$ ipython --no-banner

In [1]: import numpy as np

In [2]: np.set_printoptions(precision=1, suppress=True, linewidth=120, legacy="1.25")

In [3]: W0 = np.load("out14.npy")

In [4]: W0
Out[4]: 
array([[ 0.6, -0.4,  1.2,  0.2],
       [-0.9,  0. , -6. ,  0.3],
       [ 1.9,  0.9, -0.9,  0.5],
       [ 0.3,  1.8,  2.7, -0.7],
       [-0.6, -1.2, -4.8,  0.5],
       [-0.5, -0.6,  5.1, -0.5],
       [-0.8, -0.2, -1.2, -0.8]])

In [5]: U, sigma = np.linalg.svd(W0)
Traceback (most recent call last):
  Cell In[5], line 1
    U, sigma = np.linalg.svd(W0)
ValueError: too many values to unpack (expected 2)


In [6]: U, sigma, VT = np.linalg.svd(W0, full_matrices=False)

In [7]: sigma
Out[7]: array([9.9, 2.9, 2. , 0.6])

In [8]: round(np.sqrt((sigma ** 2).sum()), 1), round(np.linalg.norm(W0), 1)
Out[8]: (10.5, 10.5)

In [9]: np.abs(U[:, 0]).round(6).argmax()
Out[9]: 1

In [10]: np.abs(VT[0])
Out[10]: array([0.1, 0.1, 1. , 0.1])

In [11]: out = np.c_[W0[:, :1] @ np.array([[-5]]), np.array([0, -2, -3, 3, -3, 2, 3])]

In [12]: out
Out[12]: 
array([[-3. ,  0. ],
       [ 4.5, -2. ],
       [-9.5, -3. ],
       [-1.5,  3. ],
       [ 3. , -3. ],
       [ 2.5,  2. ],
       [ 4. ,  3. ]])

In [13]: np.round(np.linalg.lstsq(W0, out[:, 0])[0], 1) + 0
Out[13]: array([-5.,  0.,  0.,  0.])

In [14]: np.linalg.norm(np.linalg.qr(W0)[0].T @ out, axis=0) ** 2 / ((out ** 2).sum(axis=0) + 1e-12)
Out[14]: array([1., 1.])

In [15]: hat = W0 @ np.linalg.solve(W0.T @ W0, W0.T)

In [16]: np.round(np.trace(hat), 1)
Out[16]: 4.0

In [17]: np.allclose(hat @ hat, hat)
Out[17]: True

In [18]: np.diag(hat)
Out[18]: array([0.2, 0.6, 0.7, 0.6, 0.4, 0.5, 1. ])

In [19]: vec = np.array([3, 1, 3, -2])

In [20]: np.sign((W0 @ vec).round(6))
Out[20]: array([ 1., -1.,  1.,  1., -1.,  1., -1.])

In [21]: W0 * vec
Out[21]: 
array([[  1.8,  -0.4,   3.6,  -0.4],
       [ -2.7,   0. , -18. ,  -0.6],
       [  5.7,   0.9,  -2.7,  -1. ],
       [  0.9,   1.8,   8.1,   1.4],
       [ -1.8,  -1.2, -14.4,  -1. ],
       [ -1.5,  -0.6,  15.3,   1. ],
       [ -2.4,  -0.2,  -3.6,   1.6]])

In [22]: (W0 * vec).sum(axis=1)
Out[22]: array([  4.6, -21.3,   2.9,  12.2, -18.4,  14.2,  -4.6])

In [23]: W0 @ np.ones(4)
Out[23]: array([ 1.6, -6.6,  2.4,  4.1, -6.1,  3.5, -3. ])

In [24]: M = np.loadtxt("layer1.csv", delimiter=",")

In [25]: M.round(1) + 0
Out[25]: 
array([[-0.1, -0.1,  0.2],
       [-0.1, -0.2,  0. ],
       [-0.3, -0.2,  0.9],
       [ 0. ,  0.2,  0.7]])

In [26]: vec = np.array([-1, -2, 1])

In [27]: h1 = np.maximum(M @ vec, 0)

In [28]: np.tanh(M @ vec)
Out[28]: array([0.5, 0.4, 0.9, 0.4])

In [29]: np.flatnonzero(h1 > 1e-9)
Out[29]: array([0, 1, 2, 3])

In [30]: M.T @ h1
Out[30]: array([-0.6, -0.3,  1.8])

In [31]: np.maximum(M @ (3 * vec), 0)
Out[31]: array([1.5, 1.3, 4.7, 1.3])

In [32]: np.maximum(M @ vec, 0) - np.maximum(-M @ vec, 0)
Out[32]: array([0.5, 0.4, 1.6, 0.4])

In [33]: h1
Out[33]: array([0.5, 0.4, 1.6, 0.4])

In [34]: np.round(np.trace(np.linalg.pinv(M) @ M), 1)
Out[34]: 2.0

In [35]: np.abs(np.diag(np.linalg.qr(M)[1])) > 1e-9
Out[35]: array([ True,  True, False])

In [36]: np.allclose(M[:-1].T @ np.linalg.lstsq(M[:-1].T, M[-1])[0], M[-1])
Out[36]: True

In [37]: np.round(M @ np.linalg.pinv(M) @ M, 1) + 0
Out[37]: 
array([[-0.1, -0.1,  0.2],
       [-0.1, -0.2,  0. ],
       [-0.3, -0.2,  0.9],
       [ 0. ,  0.2,  0.7]])

In [38]: try:
    ...:     np.linalg.inv(M)
    ...: except np.linalg.LinAlgError as e:
    ...:     print(repr(e))
    ...: 
LinAlgError('Last 2 dimensions of the array must be square')

In [39]: rk = np.linalg.matrix_rank(M)

In [40]: rk
Out[40]: 2

In [41]: ns = np.linalg.svd(M)[2][rk:].T

In [42]: np.round(ns @ ns.T, 1) + 0
Out[42]: 
array([[ 0.7, -0.4,  0.1],
       [-0.4,  0.3, -0.1],
       [ 0.1, -0.1,  0. ]])

In [43]: [int(np.linalg.matrix_rank(M[:, :j + 1])) for j in range(3)]
Out[43]: [1, 2, 2]

In [44]: out = W0 / np.sqrt((W0 ** 2).mean(axis=1, keepdims=True))

In [45]: np.linalg.matrix_rank(out) == np.linalg.matrix_rank(W0)
Out[45]: True

In [46]: np.linalg.matrix_rank(W0 - W0.mean(axis=1, keepdims=True))
Out[46]: 3

In [47]: out[1]
Out[47]: array([-0.3,  0. , -2. ,  0.1])

In [48]: W0 - W0.mean(axis=1, keepdims=True)
Out[48]: 
array([[ 0.2, -0.8,  0.8, -0.2],
       [ 0.8,  1.7, -4.3,  2. ],
       [ 1.3,  0.3, -1.5, -0.1],
       [-0.7,  0.8,  1.7, -1.7],
       [ 0.9,  0.3, -3.3,  2. ],
       [-1.4, -1.5,  4.2, -1.4],
       [-0.1,  0.6, -0.4, -0.1]])

In [49]: U, sigma, VT = np.linalg.svd(M)

In [50]: np.argmax(sigma[:-1] / (sigma[1:] + 1e-6)) + 1
Out[50]: 2

In [51]: out = U[:, :2] @ np.diag(sigma[:2]) @ VT[:2]

In [52]: out.round(1) + 0
Out[52]: 
array([[-0.1, -0.1,  0.2],
       [-0.1, -0.2,  0. ],
       [-0.3, -0.2,  0.9],
       [-0.1,  0.1,  0.7]])

In [53]: np.linalg.matrix_rank(out)
Out[53]: 2

In [54]: np.round(np.linalg.norm(M - out) / np.linalg.norm(M), 1)
Out[54]: 0.0

In [55]: E = np.loadtxt("data.csv", delimiter=",")

In [56]: E
Out[56]: 
array([[0.1, 0.2, 0.2, 0.1, 0.1, 0.2],
       [0.2, 0.2, 0.2, 0.1, 0.2, 0.2],
       [0.2, 0.2, 0.2, 0.1, 0.2, 0.2],
       [0.1, 0.1, 0.1, 0.1, 0.1, 0.1],
       [0.1, 0.2, 0.2, 0.1, 0.1, 0.2],
       [0.2, 0.2, 0.2, 0.1, 0.2, 0.2]])

In [57]: np.argsort(-np.linalg.norm(E, axis=0).round(6), kind="stable")[:3]
Out[57]: array([1, 2, 5])

In [58]: [round(float(x), 1) for x in np.linalg.svd(E, compute_uv=False)[:3]]
Out[58]: [1.0, 0.0, 0.0]

In [59]: U, sigma, VT = np.linalg.svd(E)

In [60]: sigma.round(1) + 0
Out[60]: array([1., 0., 0., 0., 0., 0.])

In [61]: out = U[:, :1] @ np.diag(sigma[:1]) @ VT[:1]

In [62]: np.linalg.matrix_rank(E, rtol=0.05)
Out[62]: 1

In [63]: np.linalg.matrix_rank(out)
Out[63]: 1

In [64]: vec = np.array([3, -2, -2, 0, -2, -3])

In [65]: E @ E @ vec
Out[65]: array([-1.1, -1.4, -1.2, -0.8, -1.1, -1.2])

In [66]: np.trace(E)
Out[66]: 1.0

In [67]: np.round(np.trace(np.linalg.pinv(E) @ E), 1)
Out[67]: 1.0

In [68]: np.allclose(E[:-1].T @ np.linalg.lstsq(E[:-1].T, E[-1])[0], E[-1])
Out[68]: True

In [69]: E @ np.linalg.pinv(E) @ E
Out[69]: 
array([[0.1, 0.2, 0.2, 0.1, 0.1, 0.2],
       [0.2, 0.2, 0.2, 0.1, 0.2, 0.2],
       [0.2, 0.2, 0.2, 0.1, 0.2, 0.2],
       [0.1, 0.1, 0.1, 0.1, 0.1, 0.1],
       [0.1, 0.2, 0.2, 0.1, 0.1, 0.2],
       [0.2, 0.2, 0.2, 0.1, 0.2, 0.2]])

In [70]: m1 = np.arange(42).reshape(7, 6) + 5

In [71]: m1
Out[71]: 
array([[ 5,  6,  7,  8,  9, 10],
       [11, 12, 13, 14, 15, 16],
       [17, 18, 19, 20, 21, 22],
       [23, 24, 25, 26, 27, 28],
       [29, 30, 31, 32, 33, 34],
       [35, 36, 37, 38, 39, 40],
       [41, 42, 43, 44, 45, 46]])

In [72]: np.abs(np.diag(np.linalg.qr(m1)[1])) > 1e-9
Out[72]: array([ True,  True, False, False, False, False])

In [73]: try:
    ...:     np.linalg.inv(m1)
    ...: except np.linalg.LinAlgError as e:
    ...:     print(repr(e))
    ...: 
LinAlgError('Last 2 dimensions of the array must be square')

In [74]: np.unique(m1.round(6), axis=0).shape
Out[74]: (7, 6)

In [75]: U, sigma, VT = np.linalg.svd(m1)

In [76]: np.argmax(sigma[:-1] / (sigma[1:] + 1e-6)) + 1
Out[76]: 2

In [77]: out = U[:, :2] @ np.diag(sigma[:2]) @ VT[:2]

In [78]: out
Out[78]: 
array([[ 5.,  6.,  7.,  8.,  9., 10.],
       [11., 12., 13., 14., 15., 16.],
       [17., 18., 19., 20., 21., 22.],
       [23., 24., 25., 26., 27., 28.],
       [29., 30., 31., 32., 33., 34.],
       [35., 36., 37., 38., 39., 40.],
       [41., 42., 43., 44., 45., 46.]])

In [79]: np.round(np.linalg.norm(m1 - out) / np.linalg.norm(m1), 1)
Out[79]: 0.0

In [80]: round(np.linalg.norm(m1 - out, 2), 1), np.round(sigma[2], 1)
Out[80]: (0.0, 0.0)

In [81]: rk = np.linalg.matrix_rank(out)

In [82]: rk
Out[82]: 2

In [83]: ns = np.linalg.svd(out)[2][rk:].T

In [84]: [int(np.linalg.matrix_rank(out[:, :j + 1])) for j in range(6)]
Out[84]: [1, 2, 2, 2, 2, 2]

In [85]: [int(np.linalg.matrix_rank(out[:i])) for i in range(1, len(out) + 1)]
Out[85]: [1, 2, 2, 2, 2, 2, 2]

In [86]: def softmax(z):
    ...:     e = np.exp(z - z.max(axis=-1, keepdims=True))
    ...:     return e / e.sum(axis=-1, keepdims=True)
    ...: 

In [87]: softmax(M[3])
Out[87]: array([0.2, 0.3, 0.5])

In [88]: np.round(softmax(10 * M[3]), 1) + 0
Out[88]: array([0., 0., 1.])

In [89]: scores = M @ M.T / np.sqrt(3)

In [90]: softmax(scores)
Out[90]: 
array([[0.2, 0.2, 0.3, 0.3],
       [0.2, 0.3, 0.3, 0.2],
       [0.2, 0.2, 0.3, 0.3],
       [0.2, 0.2, 0.3, 0.3]])

In [91]: softmax(scores).round(6).argmax(axis=1)
Out[91]: array([2, 2, 2, 2])

In [92]: ang = np.radians(135)

In [93]: Rm = np.eye(4)

In [94]: Rm[3, 3] = Rm[2, 2] = np.cos(ang)

In [95]: Rm[3, 2], Rm[2, 3] = -np.sin(ang), np.sin(ang)

In [96]: Rm
Out[96]: 
array([[ 1. ,  0. ,  0. ,  0. ],
       [ 0. ,  1. ,  0. ,  0. ],
       [ 0. ,  0. , -0.7,  0.7],
       [ 0. ,  0. , -0.7, -0.7]])

In [97]: out = W0 @ Rm.T

In [98]: round(float(np.linalg.det(Rm)), 1), round(float(np.trace(Rm)), 1)
Out[98]: (1.0, 0.6)

In [99]: np.allclose(W0 @ W0.T, out @ out.T)
Out[99]: True

In [100]: X = np.loadtxt("sample15.csv", delimiter=",")

In [101]: X
Out[101]: 
array([[ 14.8, -28.4,  24.1,  17.1, -26.7, -14.2,  18.2],
       [  9.4, -21.9,  19.4,  12.5, -18.4, -11.5,  14.4],
       [  8.5, -20.8,  18.6,  11.8, -17.1, -11.1,  13.8],
       [  7.4, -19.4,  17.6,  10.9, -15.3, -10.5,  12.9],
       [  6.5, -18. ,  16.7,  10. , -13.8, -10. ,  12.1],
       [  5.7, -17. ,  15.9,   9.4, -12.6,  -9.6,  11.5],
       [ -1. ,  -4.8,   6.7,   2.9,  -0.1,  -4.5,   3.6],
       [ -1.3,  -3.8,   5.7,   2.5,   0.6,  -4. ,   2.8],
       [ -1.1,  -1. ,   2.7,   1.3,   1.5,  -2.1,   0.7],
       [ -1.1,  -1. ,   2.6,   1.3,   1.5,  -2. ,   0.7],
       [ -0.6,  -0.3,   1.3,   0.7,   1. ,  -1. ,   0.2],
       [ -0.5,  -0.2,   1.1,   0.6,   0.8,  -0.9,   0.1],
       [  0.7,  -0.4,  -3.9,  -4. ,  -3.6,   3.9,   1.1],
       [  0.3,  -0.7,  -5.7,  -6.6,  -4.8,   5.8,   2. ],
       [ -0.1,  -0.8,  -6.6,  -8. ,  -5.3,   6.8,   2.5],
       [-17. ,   0.3, -23.6, -39.6,  -2.9,  25.1,  11. ],
       [-19.3,   0.7, -25.4, -43.1,  -1.9,  27. ,  11.8],
       [-55.6,   9.3, -51.2, -94.4,  17.7,  53.3,  20.9]])

In [102]: G = np.cov(X, rowvar=False)

In [103]: np.polyfit(X[:, 2], X[:, 0], 1)
Out[103]: array([ 0.8, -3.1])

In [104]: np.argwhere(np.triu(np.abs(np.corrcoef(X.T)) > 0.8, 1))
Out[104]: 
array([[0, 2],
       [0, 3],
       [0, 5],
       [1, 2],
       [1, 4],
       [2, 3],
       [2, 5],
       [3, 5]])

In [105]: np.argsort(-X.std(axis=0).round(6), kind="stable")
Out[105]: array([3, 2, 5, 0, 1, 4, 6])

In [106]: X.std(axis=0)
Out[106]: array([15.2, 10.3, 18.5, 26.5,  9.9, 16.7,  6.7])

In [107]: Ac = X - X.mean(axis=0)

In [108]: vecs = np.linalg.svd(Ac)[2][:3]

In [109]: out = Ac - Ac @ vecs.T @ vecs

In [110]: (Ac @ vecs.T).std(axis=0)
Out[110]: array([40.6, 11.6,  4.8])

In [111]: np.round(out.std(axis=0), 1) + 0
Out[111]: array([0., 0., 0., 0., 0., 0., 0.])

In [112]: np.linalg.norm(out, axis=1).round(6).argmax()
Out[112]: 0

In [113]: Ac = X - X.mean(axis=0)

In [114]: U, sigma, VT = np.linalg.svd(Ac, full_matrices=False)

In [115]: np.abs(VT[0]).argmax()
Out[115]: 3

In [116]: np.abs(U[:, 0]).argmax()
Out[116]: 17

In [117]: np.round(VT[0] * np.sign(VT[0, np.abs(VT[0]).argmax()]), 1) + 0
Out[117]: array([ 0.4, -0.2,  0.4,  0.6, -0.2, -0.4,  0. ])

In [118]: vec = np.array([0, 1, 3, 1, 0, 0, 2])

In [119]: X @ np.ones(7)
Out[119]: 
array([   4.9,    3.9,    3.8,    3.6,    3.4,    3.3,    2.6,    2.6,    2. ,    1.9,    1.2,    1. ,   -6.1,   -9.6,
        -11.5,  -46.6,  -50.2, -100. ])

In [120]: X @ np.eye(7)[4]
Out[120]: 
array([-26.7, -18.4, -17.1, -15.3, -13.8, -12.6,  -0.1,   0.6,   1.5,   1.5,   1. ,   0.8,  -3.6,  -4.8,  -5.3,  -2.9,
        -1.9,  17.7])

In [121]: np.abs(np.diag(np.linalg.qr(X)[1])) > 1e-9
Out[121]: array([ True,  True,  True, False, False, False, False])

In [122]: np.allclose(X[:-1].T @ np.linalg.lstsq(X[:-1].T, X[-1])[0], X[-1])
Out[122]: True

In [123]: round(float(np.trace(np.linalg.pinv(X) @ X)), 1)
Out[123]: 3.0

In [124]: np.unique(X.round(6), axis=0).shape
Out[124]: (18, 7)

In [125]: A = np.loadtxt("x.csv", delimiter=",")

In [126]: A
Out[126]: 
array([[ 2.,  2.,  0.,  0.,  0.],
       [ 2.,  0.,  2.,  0.,  0.],
       [ 0.,  2., -3.,  2.,  0.],
       [ 0.,  0.,  2., -3.,  2.],
       [ 0.,  0.,  0.,  2.,  1.]])

In [127]: w, vecs = np.linalg.eigh(A)

In [128]: vec = np.array([3, 3, 3, 3, -1])

In [129]: vecs * np.maximum(w, 0) @ vecs.T
Out[129]: 
array([[ 2.2,  1.6,  0.5,  0.1, -0.1],
       [ 1.6,  1.1,  0.4,  0.2,  0.1],
       [ 0.5,  0.4,  0.2,  0.2,  0.3],
       [ 0.1,  0.2,  0.2,  0.4,  0.7],
       [-0.1,  0.1,  0.3,  0.7,  1.5]])

In [130]: round(vec @ A @ vec / (vec @ vec), 1), round(float(w[0]), 1), round(w[-1], 1)
Out[130]: (1.6, -5.7, 3.5)

In [131]: (np.sign(vecs[:, -1].round(6)) == np.sign(vecs[0, -1].round(6))).astype(int)
Out[131]: array([1, 1, 1, 1, 1])

In [132]: np.linalg.eigvalsh(A[1:, 1:])
Out[132]: array([-5.7, -2.4,  1. ,  2.1])

In [133]: vecs * np.abs(w) @ vecs.T
Out[133]: 
array([[ 2.4,  1.1,  1. ,  0.2, -0.2],
       [ 1.1,  2.3, -1.2,  0.3,  0.3],
       [ 1. , -1.2,  3.4, -1.6,  0.7],
       [ 0.2,  0.3, -1.6,  3.7, -0.5],
       [-0.2,  0.3,  0.7, -0.5,  2. ]])
